$ ipython --no-banner

In [1]: import numpy as np

In [2]: from numpy import linalg as LA

In [3]: np.set_printoptions(suppress=True, linewidth=200)

In [4]: u = np.array([0, -1, -2, 1, -1, -2, 0, -1, 1, 2])

In [5]: v = np.array([-1, 4, -2, 1, 3])

In [6]: M = u[:, None] + v[None, :]

In [7]: M
Out[7]: 
array([[-1,  4, -2,  1,  3],
       [-2,  3, -3,  0,  2],
       [-3,  2, -4, -1,  1],
       [ 0,  5, -1,  2,  4],
       [-2,  3, -3,  0,  2],
       [-3,  2, -4, -1,  1],
       [-1,  4, -2,  1,  3],
       [-2,  3, -3,  0,  2],
       [ 0,  5, -1,  2,  4],
       [ 1,  6,  0,  3,  5]])

In [8]: # row 4 repeats row 1

In [9]: left, sig, vt = LA.svd(M)

In [10]: np.argmax(sig[:-1] / (sig[1:] + 1e-6)) + 1
Out[10]: np.int64(2)

In [11]: sig.round(1) + 0
Out[11]: array([17.1,  8.4,  0. ,  0. ,  0. ])

In [12]: B = left[:, :2] @ np.diag(sig[:2]) @ vt[:2]

In [13]: B.round(1) + 0
Out[13]: 
array([[-1.,  4., -2.,  1.,  3.],
       [-2.,  3., -3.,  0.,  2.],
       [-3.,  2., -4., -1.,  1.],
       [ 0.,  5., -1.,  2.,  4.],
       [-2.,  3., -3.,  0.,  2.],
       [-3.,  2., -4., -1.,  1.],
       [-1.,  4., -2.,  1.,  3.],
       [-2.,  3., -3.,  0.,  2.],
       [ 0.,  5., -1.,  2.,  4.],
       [ 1.,  6.,  0.,  3.,  5.]])

In [14]: LA.matrix_rank(B)
Out[14]: np.int64(2)

In [15]: round(np.abs(M - B).max(), 1)
Out[15]: np.float64(0.0)

In [16]: LA.matrix_rank(M, rtol=0.05)
Out[16]: np.int64(2)

In [17]: [round(float(x), 1) for x in LA.svd(M, compute_uv=False)[:3]]
Out[17]: [17.1, 8.4, 0.0]

In [18]: Xc = M - M.mean(axis=0)

In [19]: left, sig, vt = LA.svd(Xc, full_matrices=False)

In [20]: (np.sign(left[:, 0]) == np.sign(left[0, 0])).astype(int)
Out[20]: array([1, 0, 0, 1, 0, 0, 1, 0, 1, 1])

In [21]: np.abs(vt[0]).argmax()
Out[21]: np.int64(0)

In [22]: np.round(vt[0] * np.sign(vt[0, np.abs(vt[0]).argmax()]), 1)
Out[22]: array([0.4, 0.4, 0.4, 0.4, 0.4])

In [23]: rk = LA.matrix_rank(M)

In [24]: rk
Out[24]: np.int64(2)

In [25]: null = LA.svd(M)[2][rk:].T

In [26]: np.allclose(M @ null, 0)
Out[26]: True

In [27]: null.shape
Out[27]: (5, 3)

In [28]: [int(LA.matrix_rank(M[:i])) for i in range(1, len(M) + 1)]
Out[28]: [1, 2, 2, 2, 2, 2, 2, 2, 2, 2]

In [29]: np.round(null @ null.T, 1) + 0
Out[29]: 
array([[ 0.6,  0. , -0.4, -0.2,  0. ],
       [ 0. ,  0.5,  0.1, -0.2, -0.4],
       [-0.4,  0.1,  0.5, -0.2,  0. ],
       [-0.2, -0.2, -0.2,  0.8, -0.2],
       [ 0. , -0.4,  0. , -0.2,  0.6]])

In [30]: A = np.load("sample7.npy")

In [31]: A
Out[31]: 
array([[-1, -1,  0,  2,  1, -2, -1,  2, -2],
       [-2, -2, -2,  1,  1,  2,  0, -2, -1],
       [-2, -1, -1,  2,  1, -2,  2,  1, -2],
       [ 0, -2, -2,  2, -2, -1,  0, -2,  2],
       [ 0, -2, -1,  2, -2,  1,  2,  1,  0],
       [-2,  0, -2,  2,  2,  0,  0,  2, -1],
       [ 1,  2,  2,  2,  2, -1,  0,  2, -2],
       [ 0,  2,  2, -2, -1,  2,  2,  2,  1],
       [-2, -1, -2,  1, -1,  0,  2, -2,  2]])

In [32]: rng = np.random.default_rng(47)

In [33]: idx = rng.permutation(9)

In [34]: idx
Out[34]: array([7, 8, 0, 2, 4, 1, 5, 3, 6])

In [35]: B = A[idx][:, idx]

In [36]: np.allclose(B, A)
Out[36]: False

In [37]: np.round(LA.det(B), 1), np.round(LA.det(A[idx]), 1)
Out[37]: (np.float64(-1280.0), np.float64(-1280.0))

In [38]: np.trace(A)
Out[38]: np.int64(0)

In [39]: np.round(np.sort(np.abs(LA.eigvals(A))), 1)
Out[39]: array([0.1, 1.5, 2.8, 2.8, 2.8, 3.7, 3.7, 4.7, 4.7])

In [40]: A @ A
Out[40]: 
array([[ 10,   1,   7,  -9, -14,   4,   3,  -1,   9],
       [  8,   1,  -3,   1,  -3,   0,  -6,  -1,   6],
       [ 16,   7,  12,  -5,  -9,   3,   0,   0,   6],
       [  6,   0,  -2,  -2,  -6,  -8,  -8, -14,  13],
       [  6,  11,   7,   0,   2,  -6,  -4,   5,   4],
       [  8,   1,   2,  -5, -13,  12,   4,  -2,  12],
       [ -3,  -9,  -2,   8,  -5,   2,   7,   4,  -5],
       [-12,   7,   1,   5,  15,   3,   8,  11, -12],
       [  6,   4,  -1,   1,  -1,  -2,  -4, -11,   9]])

In [41]: LA.matrix_power(A, 4)
Out[41]: 
array([[ 171,  -88,   63,  -98, -271,  250,  145,  -61,   91],
       [  94,   26,   -1, -105,  -91,    6,  -52, -139,  157],
       [ 384,   35,  182, -196, -386,  218,   70,  -70,  247],
       [ 186,  -56,  -47, -121, -145, -110, -194, -321,  221],
       [ 200,  169,  104,  -51,   -7,  -40,  -84,    0,   94],
       [ 192, -110,   -2,  -97, -347,  278,  122, -166,  229],
       [-199, -134,  -70,   73,   33,    8,  110,   -2, -113],
       [-132,  127,   15,  192,  236,  -66,   26,  289, -179],
       [ 258,  -15,   -7, -115, -223,  -64, -170, -261,  290]])

In [42]: (A - A.T) / 2
Out[42]: 
array([[ 0. ,  0.5,  1. ,  1. ,  0.5,  0. , -1. ,  1. ,  0. ],
       [-0.5,  0. , -0.5,  1.5,  1.5,  1. , -1. , -2. ,  0. ],
       [-1. ,  0.5,  0. ,  2. ,  1. ,  0. ,  0. , -0.5,  0. ],
       [-1. , -1.5, -2. ,  0. , -2. , -1.5, -1. ,  0. ,  0.5],
       [-0.5, -1.5, -1. ,  2. ,  0. , -0.5,  0. ,  1. ,  0.5],
       [ 0. , -1. ,  0. ,  1.5,  0.5,  0. ,  0.5,  0. , -0.5],
       [ 1. ,  1. ,  0. ,  1. ,  0. , -0.5,  0. ,  0. , -2. ],
       [-1. ,  2. ,  0.5,  0. , -1. ,  0. ,  0. ,  0. ,  1.5],
       [ 0. ,  0. ,  0. , -0.5, -0.5,  0.5,  2. , -1.5,  0. ]])

In [43]: u, v = A[1], A[8]

In [44]: u @ v
Out[44]: np.int64(12)

In [45]: pr = (u @ v) / (u @ u) * u

In [46]: np.round(v - pr, 1) + 0
Out[46]: array([-1. ,  0. , -1. ,  0.5, -1.5, -1. ,  2. , -1. ,  2.5])

In [47]: left, sig, vt = LA.svd(A)

In [48]: sig.round(1)
Out[48]: array([8.8, 8.2, 5. , 4.3, 3. , 2.3, 2.2, 1. , 0.1])

In [49]: np.argmax(sig[:-1] / (sig[1:] + 1e-6)) + 1
Out[49]: np.int64(8)

In [50]: B = left[:, :8] @ np.diag(sig[:8]) @ vt[:8]

In [51]: LA.matrix_rank(A, rtol=0.05)
Out[51]: np.int64(8)

In [52]: LA.matrix_rank(B)
Out[52]: np.int64(8)

In [53]: round(float(np.abs(A - B).max()), 1)
Out[53]: 0.0

In [54]: round(float(LA.norm(A - B) / LA.norm(A)), 1)
Out[54]: 0.0

In [55]: B = LA.inv(A)

In [56]: np.round(LA.inv(B), 1) + 0
Out[56]: 
array([[-1., -1.,  0.,  2.,  1., -2., -1.,  2., -2.],
       [-2., -2., -2.,  1.,  1.,  2.,  0., -2., -1.],
       [-2., -1., -1.,  2.,  1., -2.,  2.,  1., -2.],
       [ 0., -2., -2.,  2., -2., -1.,  0., -2.,  2.],
       [ 0., -2., -1.,  2., -2.,  1.,  2.,  1.,  0.],
       [-2.,  0., -2.,  2.,  2.,  0.,  0.,  2., -1.],
       [ 1.,  2.,  2.,  2.,  2., -1.,  0.,  2., -2.],
       [ 0.,  2.,  2., -2., -1.,  2.,  2.,  2.,  1.],
       [-2., -1., -2.,  1., -1.,  0.,  2., -2.,  2.]])

In [57]: np.round(LA.det(A) * B, 1)
Out[57]: 
array([[ -160.,  1160.,  1320.,  2680., -1480.,   160.,   -80.,  2040., -1960.],
       [ 2160., -2476., -3868., -7252.,  3468.,  -880.,   -72., -4628.,  6108.],
       [-1380.,   853.,  1849.,  3051., -1309.,   740.,  -274.,  1659., -2889.],
       [   80.,  -452.,  -276., -1084.,   356.,   -80.,  -344.,  -636.,   596.],
       [-1920.,  2784.,  4192.,  7968., -3552.,   640.,  -192.,  5152., -6752.],
       [   80.,  -324.,   108.,  -188.,   -28.,   -80.,   -88.,  -252.,   212.],
       [ -280.,   942.,   966.,  2514., -1246.,   280.,   -76.,  1586., -2086.],
       [ -580.,   813.,  1009.,  1811.,  -949.,   -60.,   126.,  1059., -1409.],
       [-1760.,  2264.,  3512.,  5928., -2712.,   480.,  -112.,  3752., -5432.]])

In [58]: round(float(LA.slogdet(A)[0]), 1)
Out[58]: -1.0

In [59]: (np.abs(B) > 1e-9).astype(int)
Out[59]: 
array([[1, 1, 1, 1, 1, 1, 1, 1, 1],
       [1, 1, 1, 1, 1, 1, 1, 1, 1],
       [1, 1, 1, 1, 1, 1, 1, 1, 1],
       [1, 1, 1, 1, 1, 1, 1, 1, 1],
       [1, 1, 1, 1, 1, 1, 1, 1, 1],
       [1, 1, 1, 1, 1, 1, 1, 1, 1],
       [1, 1, 1, 1, 1, 1, 1, 1, 1],
       [1, 1, 1, 1, 1, 1, 1, 1, 1],
       [1, 1, 1, 1, 1, 1, 1, 1, 1]])

In [60]: feats = np.loadtxt("arr.csv", delimiter=",")

In [61]: feats
Out[61]: 
array([[-0.9,  2. , -2.3, -0.6,  0.1],
       [-1. , -0.7, -1.2,  1. ,  1.3],
       [-1.4,  0.8, -0.4, -0.2, -0.7],
       [-0.7, -0.8, -0.8,  1.5,  1.4],
       [ 0.2, -0.3,  0.5, -0.8, -0.3],
       [ 0.3,  2.2,  1.2,  1.2,  0.8]])

In [62]: idx = rng.permutation(5)

In [63]: B = feats[:, idx] * rng.choice([-1, 1], 5)

In [64]: B
Out[64]: 
array([[-0.6, -0.1, -0.9, -2. ,  2.3],
       [ 1. , -1.3, -1. ,  0.7,  1.2],
       [-0.2,  0.7, -1.4, -0.8,  0.4],
       [ 1.5, -1.4, -0.7,  0.8,  0.8],
       [-0.8,  0.3,  0.2,  0.3, -0.5],
       [ 1.2, -0.8,  0.3, -2.2, -1.2]])

In [65]: left, _, vt = LA.svd(feats.T @ B)

In [66]: np.round(LA.lstsq(feats, B)[0], 1) + 0
Out[66]: 
array([[ 0.,  0.,  1.,  0.,  0.],
       [ 0.,  0.,  0., -1.,  0.],
       [ 0.,  0.,  0.,  0., -1.],
       [ 1.,  0.,  0.,  0.,  0.],
       [ 0., -1.,  0.,  0.,  0.]])

In [67]: np.round(left @ vt, 1) + 0
Out[67]: 
array([[ 0.,  0.,  1.,  0.,  0.],
       [ 0.,  0.,  0., -1.,  0.],
       [ 0.,  0.,  0.,  0., -1.],
       [ 1.,  0.,  0.,  0.,  0.],
       [ 0., -1.,  0.,  0.,  0.]])
